In [1]: import numpy as np

In [2]: import numpy.linalg as la

In [3]: np.set_printoptions(precision=2, suppress=True, linewidth=140, sign=" ")

In [4]: def rnd(a):
   ...:     return np.round(a, 2) + 0
   ...: 

In [5]: feats = np.load("block5.npy")

In [6]: feats
Out[6]: 
array([[  0,   3,   0,   4,   0,  -5],
       [ -1,  -2,  -5,   5,  -1,  -8],
       [  0,   2,  -3,   7,  -5,  -9],
       [  2,   4,  -4,  10,  -5,  -7],
       [  2,   2,  -8,   6,  -8, -10],
       [  0,   5, -10,  11,  -9, -10],
       [  4,   9, -14,   8,  -7,  -8],
       [  2,  14, -19,   9,  -6, -11],
       [  1,  14, -14,   6, -11, -16],
       [  5,  12,  -9,  10, -13, -14],
       [  5,  14, -13,  13, -11,  -9],
       [  9,  17, -13,  16,  -6,  -7],
       [  9,  22,  -8,  16,  -8,  -4],
       [  6,  23,  -7,  15, -10,  -9],
       [  3,  27,  -9,  16, -14,  -8],
       [  7,  24,  -4,  19, -15, -13],
       [ 11,  27,  -7,  17, -15, -18],
       [ 12,  29, -10,  19, -16, -22],
       [ 11,  27, -13,  16, -13, -24],
       [  8,  25, -11,  11,  -8, -28],
       [  3,  27,  -7,  16,  -8, -32],
       [  8,  26, -10,  12, -11, -30],
       [ 12,  22,  -5,   9,  -8, -27],
       [  9,  23,   0,   8,  -9, -29],
       [ 13,  24,  -2,   3, -14, -30],
       [ 17,  23,   1,   0,  -9, -27],
       [ 12,  27,  -2,   3, -10, -24],
       [ 16,  25,   3,   1,  -8, -27],
       [ 17,  24,   2,   2, -12, -23],
       [ 18,  26,  -3,   6,  -8, -21],
       [ 13,  22,  -5,  11, -13, -18],
       [ 18,  23, -10,   8, -16, -21],
       [ 16,  19,  -8,   3, -16, -16],
       [ 12,  23, -10,   8, -19, -19],
       [ 13,  24,  -9,  13, -19, -22],
       [ 11,  22, -12,  10, -21, -27],
       [ 12,  18,  -7,   6, -20, -26],
       [ 11,  20,  -2,   6, -24, -28],
       [ 16,  22,  -6,  11, -27, -33],
       [ 14,  24, -11,  14, -28, -28],
       [ 18,  29,  -8,   9, -25, -30]])

In [7]: basis = feats[[6, 12]].astype(float)

In [8]: for _ in range(5):
   ...:     labels = la.norm(feats[:, None] - basis, axis=-1).argmin(axis=1)
   ...:     basis = np.array([feats[labels == j].mean(axis=0) for j in range(2)])
   ...: 

In [9]: labels
Out[9]: 
array([ 0,  0,  0,  0,  0,  0,  0,  0,  0,  0,  0,  0,  0,  0,  0,  1,  1,  1,  1,  1,  1,  1,  1,  1,  1,  1,  1,  1,  1,  1,  1,  1,  1,
        1,  1,  1,  1,  1,  1,  1,  1])

In [10]: rnd(basis[1] - basis[0])
Out[10]: array([  9.48,  12.97,   3.07,  -0.86,  -7.48, -15.73])

In [11]: rnd(basis)
Out[11]: 
array([[  3.13,  11.07,  -9.07,  10.13,  -7.6 ,  -9.  ],
       [ 12.62,  24.04,  -6.  ,   9.27, -15.08, -24.73]])

In [12]: np.abs(basis[1] - basis[0]).argmax()
Out[12]: np.int64(5)

In [13]: left, sv = la.svd(feats)
Traceback (most recent call last):
  Cell In[13], line 1
    left, sv = la.svd(feats)
ValueError: too many values to unpack (expected 2)


In [14]: left, sv, vt = la.svd(feats, full_matrices=False)

In [15]: np.abs(left[:, 0]).round(6).argmax()
Out[15]: np.int64(40)

In [16]: rnd(left.T @ feats @ vt.T)
Out[16]: 
array([[ 226.79,    0.  ,    0.  ,    0.  ,    0.  ,    0.  ],
       [   0.  ,   50.33,    0.  ,    0.  ,    0.  ,    0.  ],
       [   0.  ,    0.  ,   33.37,    0.  ,    0.  ,    0.  ],
       [   0.  ,    0.  ,    0.  ,   29.54,    0.  ,    0.  ],
       [   0.  ,    0.  ,    0.  ,    0.  ,   20.91,    0.  ],
       [   0.  ,    0.  ,    0.  ,    0.  ,    0.  ,   13.86]])

In [17]: np.allclose(left * sv @ vt, feats)
Out[17]: True

In [18]: rnd(np.abs(vt[0]))
Out[18]: array([ 0.29,  0.59,  0.19,  0.26,  0.37,  0.58])
